$ python3 -q
>>> import numpy as np
>>> np.set_printoptions(precision=4, suppress=True, linewidth=120)
>>> M = np.load("data.npy")
>>> M
array([[ 1, -1, -1,  1, -1,  1,  1, -1],
       [ 1, -1,  1, -1,  1, -1,  1, -1],
       [ 1, -1, -1,  1,  1, -1, -1,  1]])
>>> T = np.stack([M, 2 * M, M[::-1]])
>>> np.linalg.matrix_rank(T.reshape(3, -1))
np.int64(2)
>>> np.einsum("bij,cij->bc", T, T)
array([[24, 48,  8],
       [48, 96, 16],
       [ 8, 16, 24]])
>>> (T @ M.T).shape
(3, 3, 3)
>>> np.diff(M, axis=0)
array([[ 0,  0,  2, -2,  2, -2,  0,  0],
       [ 0,  0, -2,  2,  0,  0, -2,  2]])
>>> np.count_nonzero(M)
np.int64(24)
>>> np.linalg.svd(M, compute_uv=False)
array([2.8284, 2.8284, 2.8284])
>>> M.sum(axis=1)
array([0, 0, 0])
>>> M.mean(axis=0)
array([ 1.    , -1.    , -0.3333,  0.3333,  0.3333, -0.3333,  0.3333, -0.3333])
>>> np.linalg.matrix_rank(M)
np.int64(3)
>>> left, sv, Vt = np.linalg.svd(M, full_matrices=False)
>>> sv
array([2.8284, 2.8284, 2.8284])
>>> (sv > 1e-8).sum()
np.int64(3)
>>> sv / sv[0]
array([1., 1., 1.])
>>> np.round(left.T @ M @ Vt.T, 4) + 0
array([[2.8284, 0.    , 0.    ],
       [0.    , 2.8284, 0.    ],
       [0.    , 0.    , 2.8284]])
>>> C2 = M.T @ M
>>> np.linalg.matrix_rank(C2)
np.int64(3)
>>> np.diag(C2)
array([3, 3, 3, 3, 3, 3, 3, 3])
>>> m1 = np.vander(np.arange(4) - 2, 3, increasing=True)
>>> m1
array([[ 1, -2,  4],
       [ 1, -1,  1],
       [ 1,  0,  0],
       [ 1,  1,  1]])
>>> vec = np.array([-2, 2, -1])
>>> h1 = np.maximum(m1 @ vec, 0)
>>> m1 * (h1 > 1e-9)[:, None]
array([[0, 0, 0],
       [0, 0, 0],
       [0, 0, 0],
       [0, 0, 0]])
>>> A2 = np.c_[m1[:, :2] @ np.array([[1, -1], [0, -2]]), np.array([1, 0, 2, 2])]
>>> A2
array([[ 1,  3,  1],
       [ 1,  1,  0],
       [ 1, -1,  2],
       [ 1, -3,  2]])
>>> np.linalg.norm(np.linalg.qr(m1)[0].T @ A2, axis=0) ** 2 / ((A2 ** 2).sum(axis=0) + 1e-12)
array([1.    , 1.    , 0.8611])
>>> vec = np.array([2, 2, 5])
>>> target = m1 @ vec
>>> np.round(np.linalg.pinv(m1) @ m1, 4) + 0
array([[1., 0., 0.],
       [0., 1., 0.],
       [0., 0., 1.]])
>>> np.linalg.lstsq(m1, target)[0]
array([2., 2., 5.])
>>> np.linalg.solve(m1.T @ m1, m1.T @ target)
array([2., 2., 5.])
>>> rng = np.random.default_rng(69075)
>>> target = target + 0.02 * rng.normal(size=4)
>>> target
array([18.0271,  5.0096,  1.9805,  9.0124])
>>> c, *_ = np.linalg.lstsq(m1, target)
>>> round(float(np.linalg.norm(target - m1 @ c)), 4)
0.0162
>>> c
array([1.9914, 2.005 , 5.0123])
>>> [round(float(np.linalg.norm(np.linalg.solve(m1.T @ m1 + lam * np.eye(3), m1.T @ target))), 2) for lam in (0, 1, 10, 100)]
[5.75, 4.8, 2.98, 0.79]
